% ipython --no-banner

In [1]: import numpy as np

In [2]: from numpy import linalg as LA

In [3]: np.set_printoptions(precision=2, suppress=True, linewidth=160, floatmode="fixed")

In [4]: feats = np.load("out13.npy")

In [5]: feats
Out[5]: 
array([[-0.45,  1.94,  0.17],
       [-1.94, -0.43, -0.19],
       [-0.15, -0.21,  1.98]])

In [6]: np.count_nonzero(feats)
Out[6]: np.int64(9)

In [7]: round(float(LA.norm(feats)), 2)
Out[7]: 3.46

In [8]: LA.svd(feats, compute_uv=False)
Out[8]: array([2.00, 2.00, 2.00])

In [9]: LA.rank(feats)
AttributeError: module 'numpy.linalg' has no attribute 'rank'


In [10]: rng = np.random.default_rng(11268)

In [11]: idx = rng.permutation(3)

In [12]: B = feats[:, idx] * rng.choice([-1, 1], 3)

In [13]: B
Out[13]: 
array([[-0.17, -1.94,  0.45],
       [ 0.19,  0.43,  1.94],
       [-1.98,  0.21,  0.15]])

In [14]: Uu, _, Vt = LA.svd(feats.T @ B)

In [15]: np.round(Uu @ Vt, 2) + 0
Out[15]: 
array([[ 0.00,  0.00, -1.00],
       [ 0.00, -1.00,  0.00],
       [-1.00,  0.00,  0.00]])

In [16]: np.round(LA.lstsq(feats, B)[0], 2) + 0
Out[16]: 
array([[ 0.00,  0.00, -1.00],
       [ 0.00, -1.00,  0.00],
       [-1.00,  0.00,  0.00]])

In [17]: x = np.array([0, 0, 2])

In [18]: rhs = B @ x

In [19]: rhs
Out[19]: array([0.90, 3.89, 0.30])

In [20]: LA.solve(B, B[:, 2])
Out[20]: array([-0.00, -0.00,  1.00])

In [21]: LA.solve(B, rhs)
Out[21]: array([-0.00, -0.00,  2.00])

In [22]: np.round(LA.solve(B.T, B[0]), 2) + 0
Out[22]: array([1.00, 0.00, 0.00])

In [23]: np.round(LA.solve(B, 3 * rhs), 2) + 0
Out[23]: array([0.00, 0.00, 6.00])

In [24]: proj = np.triu(np.array([[9, 5, 5], [0, 9, 7], [2, 5, 6]]), 1) + np.eye(3)

In [25]: B = proj @ feats @ LA.inv(proj)

In [26]: np.round(LA.det(B), 2)
Out[26]: np.float64(8.0)

In [27]: proj @ feats - feats @ proj
Out[27]: 
array([[-10.46,  -0.95,  -2.39],
       [ -1.05,   8.27,  26.63],
       [  0.00,   0.75,   2.20]])

In [28]: round(float(np.trace(B)), 2), round(np.trace(feats), 2)
Out[28]: (1.1, np.float64(1.1))

In [29]: x = np.array([4, -1, 3])

In [30]: rhs = feats @ x

In [31]: beta, lr = np.zeros(3), 1 / LA.norm(feats, 2) ** 2

In [32]: for i in range(4):
    ...:     beta -= lr * feats.T @ (feats @ beta - rhs)
    ...:     if i % 1 == 0: print(i, round(LA.norm(feats @ beta - rhs), 2))
    ...: 
0 0.0
1 0.0
2 0.0
3 0.0

In [33]: np.round(LA.cond(feats), 2)
Out[33]: np.float64(1.0)

In [34]: beta
Out[34]: array([ 4.00, -1.00,  3.00])

In [35]: data = np.load("arr.npy")

In [36]: data
Out[36]: 
array([[-1,  1, -2, -3],
       [-3, -1,  1, -2],
       [-2, -3, -1,  1],
       [ 1, -2, -3, -1]])

In [37]: B = data[0, 0] * data[1:] - np.outer(data[1:, 0], data[0])

In [38]: B
Out[38]: 
array([[ 0,  4, -7, -7],
       [ 0,  5, -3, -7],
       [ 0,  1,  5,  4]])

In [39]: LA.matrix_rank(B), LA.matrix_rank(data)
Out[39]: (np.int64(3), np.int64(4))

In [40]: W0 = np.load("dump.npy")

In [41]: W0
Out[41]: 
array([[ 1,  0,  0,  0],
       [ 1,  1,  0,  0],
       [ 1,  1,  1,  0],
       [-1, -1,  2,  1]])

In [42]: # triangular, det is the product of the diagonal

In [43]: u = np.array([2, -2, 2, 4])

In [44]: B = W0 + np.outer(u, np.eye(4)[3])

In [45]: B
Out[45]: 
array([[ 1.00,  0.00,  0.00,  2.00],
       [ 1.00,  1.00,  0.00, -2.00],
       [ 1.00,  1.00,  1.00,  2.00],
       [-1.00, -1.00,  2.00,  5.00]])

In [46]: round(LA.det(B) / LA.det(W0), 2), np.round(1 + LA.solve(W0, u)[3], 2)
Out[46]: (np.float64(-5.0), np.float64(-5.0))

In [47]: gram = W0.T @ W0

In [48]: LA.eigvalsh(gram)[::-1]
Out[48]: array([8.11, 4.37, 0.47, 0.06])

In [49]: gram
Out[49]: 
array([[ 4,  3, -1, -1],
       [ 3,  3, -1, -1],
       [-1, -1,  5,  2],
       [-1, -1,  2,  1]])

In [50]: np.allclose(gram, gram.T)
Out[50]: True

In [51]: LA.matrix_rank(gram)
Out[51]: np.int64(4)

In [52]: E = np.load("layer2.npy")

In [53]: E
Out[53]: 
array([[ -5,   0,  15, -10],
       [  0,   0,   0,   0],
       [ -1,   0,   3,  -2]])

In [54]: r = LA.matrix_rank(E)

In [55]: r
Out[55]: np.int64(1)

In [56]: ns = LA.svd(E)[2][r:].T

In [57]: [int(LA.matrix_rank(np.delete(E, i, axis=0))) for i in range(3)]
Out[57]: [1, 1, 1]

In [58]: [int(LA.matrix_rank(E[:, :j + 1])) for j in range(4)]
Out[58]: [1, 1, 1, 1]

In [59]: ns.shape
Out[59]: (4, 3)

In [60]: E @ LA.pinv(E) @ E
Out[60]: 
array([[ -5.00,   0.00,  15.00, -10.00],
       [  0.00,   0.00,   0.00,   0.00],
       [ -1.00,   0.00,   3.00,  -2.00]])

In [61]: np.unique(E.round(6), axis=0).shape
Out[61]: (3, 4)

In [62]: LA.lstsq(E[:-1].T, E[-1])[2]
Out[62]: np.int32(1)

In [63]: J = np.array([[1.1, 1.0, 1.0, 1.0],
    ...:     [1.0, 0.1, 1.0, 0.0],
    ...:     [2.0, 0.0, 1.1, 2.0],
    ...:     [1.0, 1.0, 1.0, 1.1]])

In [64]: idx = rng.permutation(4)

In [65]: B = J[:, idx] * rng.choice([-1, 1], 4)

In [66]: B
Out[66]: 
array([[ 1.10, -1.00, -1.00,  1.00],
       [ 1.00, -0.00, -1.00,  0.10],
       [ 2.00, -2.00, -1.10,  0.00],
       [ 1.00, -1.10, -1.00,  1.00]])

In [67]: Uu, _, Vt = LA.svd(J.T @ B)

In [68]: np.round(Uu @ Vt, 2) + 0
Out[68]: 
array([[ 1.00,  0.00,  0.00,  0.00],
       [ 0.00,  0.00,  0.00,  1.00],
       [ 0.00,  0.00, -1.00,  0.00],
       [ 0.00, -1.00,  0.00,  0.00]])

In [69]: np.round(LA.lstsq(J, B)[0], 2) + 0
Out[69]: 
array([[ 1.00,  0.00,  0.00,  0.00],
       [ 0.00,  0.00,  0.00,  1.00],
       [ 0.00,  0.00, -1.00,  0.00],
       [ 0.00, -1.00,  0.00,  0.00]])

In [70]: LA.svd(B, compute_uv=False)
Out[70]: array([4.19, 1.15, 0.89, 0.06])

In [71]: np.zeros(4, 4)
TypeError: Cannot interpret '4' as a data type


In [72]: B - B[0]
Out[72]: 
array([[ 0.00,  0.00,  0.00,  0.00],
       [-0.10,  1.00,  0.00, -0.90],
       [ 0.90, -1.00, -0.10, -1.00],
       [-0.10, -0.10,  0.00,  0.00]])

In [73]: np.diff(B, axis=0)
Out[73]: 
array([[-0.10,  1.00,  0.00, -0.90],
       [ 1.00, -2.00, -0.10, -0.10],
       [-1.00,  0.90,  0.10,  1.00]])

In [74]: B.sum(axis=0)
Out[74]: array([ 5.10, -4.10, -4.10,  2.10])

In [75]: np.count_nonzero(B)
Out[75]: np.int64(14)

In [76]: LA.matrix_rank(B)
Out[76]: np.int64(4)

In [77]: B.sum(axis=1)
Out[77]: array([ 0.10,  0.10, -1.10, -0.10])

In [78]: round(LA.norm(B), 2)
Out[78]: np.float64(4.43)

In [79]: Uu, sigma, Vt = LA.svd(J)

In [80]: sigma
Out[80]: array([4.19, 1.15, 0.89, 0.06])

In [81]: B = Uu[:, :3] @ np.diag(sigma[:3]) @ Vt[:3]

In [82]: np.round(np.abs(J - B).max(), 2)
Out[82]: np.float64(0.03)

In [83]: round(float(LA.norm(J - B, 2)), 2), np.round(sigma[3], 2)
Out[83]: (0.06, np.float64(0.06))

In [84]: LA.matrix_rank(J, rtol=0.05)
Out[84]: np.int64(3)

In [85]: np.argsort(-LA.norm(J, axis=0).round(6), kind="stable")[:3]
Out[85]: array([0, 3, 2])

In [86]: np.abs(LA.svd(J)[2][-1])
Out[86]: array([0.63, 0.28, 0.67, 0.27])

In [87]: round(np.log10(LA.cond(J)))
Out[87]: 2

In [88]: A = np.array([[11.0, 6.0, 3.0], [6.0, 6.0, 2.0], [3.0, 2.0, 3.0]])

In [89]: # symmetric

In [90]: np.einsum("ii->", A)
Out[90]: np.float64(20.0)

In [91]: np.round(LA.det(A[::-1]), 2)
Out[91]: np.float64(-64.0)

In [92]: round(float(LA.det(A.T)), 2)
Out[92]: 64.0

In [93]: np.round(LA.eigvals(A).sum().real, 2)
Out[93]: np.float64(20.0)

In [94]: w, vecs = LA.eigh(A)

In [95]: vecs @ np.diag(w) @ vecs.T
Out[95]: 
array([[11.00,  6.00,  3.00],
       [ 6.00,  6.00,  2.00],
       [ 3.00,  2.00,  3.00]])

In [96]: np.unique(w.round(6) + 0, return_counts=True)[1]
Out[96]: array([2, 1])

In [97]: np.round(vecs.T @ vecs, 2) + 0
Out[97]: 
array([[1.00, 0.00, 0.00],
       [0.00, 1.00, 0.00],
       [0.00, 0.00, 1.00]])

In [98]: np.abs(vecs[:, -1]).round(6).argmax()
Out[98]: np.int64(0)

In [99]: LA.svd(A, compute_uv=False)
Out[99]: array([16.00,  2.00,  2.00])

In [100]: w.sum(), np.trace(A)
Out[100]: (np.float64(20.0), np.float64(20.0))

In [101]: B = np.array([[-2, 1, 3], [3, 3, 0], [1, -1, 1]])

In [102]: m1 = np.triu(B, 1)

In [103]: m1
Out[103]: 
array([[0, 1, 3],
       [0, 0, 0],
       [0, 0, 0]])

In [104]: # row 0 dominates

In [105]: LA.lstsq(m1[:-1].T, m1[-1])[2]
Out[105]: np.int32(1)

In [106]: np.unique(m1.round(6), axis=0).shape
Out[106]: (2, 3)

In [107]: LA.inv(m1)
LinAlgError: Singular matrix
